>>> import numpy as np
>>> import numpy.linalg as la
>>> np.set_printoptions(precision=2, suppress=True, linewidth=160)
>>> X = np.loadtxt("m.csv", delimiter=",")
>>> print(X)
[[ 2.6   1.93  0.3  -1.63 -1.28 -1.5   2.81]
 [ 0.92  1.54  0.4   3.76  2.63 -0.25 -0.7 ]
 [ 0.73  0.75 -1.81  3.32 -0.9  -0.85 -2.84]
 [-1.68 -0.79  2.9  -2.58 -2.45  0.09  0.66]
 [-3.07 -1.37 -1.59  2.69  1.36 -1.17 -0.83]
 [-0.31  0.13  2.77 -4.03  0.8  -0.56 -0.07]
 [ 0.72  2.48  2.45  0.65  1.55 -3.08 -0.13]
 [ 0.4  -2.19 -2.84  1.02 -2.62 -0.71 -1.9 ]
 [-2.48 -1.15  0.76  3.9   0.66  0.1  -1.14]
 [ 0.9   1.2   0.55  2.5   2.36  2.13 -2.46]
 [ 2.09  3.35 -1.06 -0.42  2.22  0.68 -1.65]
 [ 1.24 -3.35 -3.36 -0.46  0.34  0.67 -0.41]
 [-1.15  1.68  1.63 -2.11 -0.56 -3.64 -0.44]
 [-1.44  1.92 -0.79 -2.15 -2.15 -0.93 -2.92]
 [ 0.76  1.   -0.14 -0.81  2.15 -1.52  3.97]
 [ 1.65  1.19 -1.79  1.2  -1.17 -3.48 -1.64]
 [ 0.54 -0.59 -1.95 -0.32  2.67  3.29 -1.58]
 [ 0.22 -1.72 -2.72 -1.98 -0.75 -3.16 -0.38]
 [-2.27  1.25  2.82 -1.93  0.22 -0.18  2.55]
 [ 1.4  -2.99  0.91 -0.04  1.86  0.64  3.07]
 [-0.38  0.22  2.11 -1.24 -0.25 -3.35  2.75]
 [-2.47  0.08 -0.58 -3.99  0.35  1.3   0.93]
 [ 2.68  2.65  3.01  1.07  0.69 -0.04  0.3 ]]
>>> M2 = np.c_[X[:, :6] @ np.array([[0, 0, 0, 3, -1, -3],
...     [3, 3, -1, -1, -3, 0],
...     [-2, 0, 3, 2, 2, -3],
...     [-3, 3, -1, -3, 3, 3],
...     [0, 2, -2, 3, -3, 1],
...     [-3, 2, -2, -3, -1, -3]]), np.array([3, 2, 2, 1, 1, 1, 3, 2, 1, 2, 1, 1, 3, 2, 1, 1, 2, 1, 3, 0, 2, 3, 0])]
>>> print(M2)
[[ 14.58  -4.66   6.16  12.02  -7.34 -10.37   3.  ]
 [ -6.71  20.66  -8.86  -0.62  -1.1   10.7    2.  ]
 [ -1.54   8.71  -6.   -12.29   6.91  14.85   2.  ]
 [ -0.7  -14.83  16.79   1.67   9.37 -14.12   1.  ]
 [ -5.49   4.34  -6.47 -11.5    9.16  26.92   1.  ]
 [  8.62 -11.22  11.73  20.65  -8.47 -16.99   1.  ]
 [  9.83   6.33   7.28  16.52  -2.88   3.23   3.  ]
 [ -1.82 -10.17  -0.69 -11.08  12.12   9.89   2.  ]
 [-16.97   9.77  -1.99 -14.79  17.07  17.22   1.  ]
 [-11.39  20.08 -11.03  -4.21  -5.11  -0.88   2.  ]
 [ 11.39  14.59 -11.91   6.68 -22.86  -4.17   1.  ]
 [ -3.96  -9.41  -8.29   0.74  -0.98   3.31   1.  ]
 [ 19.03  -9.69  13.72  13.7   -1.64   2.59   3.  ]
 [ 16.58  -6.85   4.02  -5.03  -4.97   0.88   2.  ]
 [ 10.27   1.83  -1.87  14.44 -11.4    2.42   1.  ]
 [ 13.99  -2.13   1.54   3.51   1.79  13.29   1.  ]
 [ -6.78   9.19 -16.86  -2.59 -14.93  -3.93   2.  ]
 [ 15.7  -18.92   3.36  10.11  -1.03  10.29   1.  ]
 [  4.44  -1.96   9.06   4.57  -2.11  -6.68   3.  ]
 [-12.59  -4.09   0.76  12.79   3.05  -7.11   0.  ]
 [ 10.21 -10.26  14.55  15.88   4.32   0.89   2.  ]
 [  9.47  -8.43  -1.13   0.47 -13.25  -6.37   3.  ]
 [ -1.16  12.46   4.01  10.39  -3.43 -13.05   0.  ]]
>>> print(la.matrix_rank(np.c_[X, M2]))
8
>>> print(la.norm(la.qr(X)[0].T @ M2, axis=0) ** 2 / ((M2 ** 2).sum(axis=0) + 1e-12))
[1.   1.   1.   1.   1.   1.   0.33]
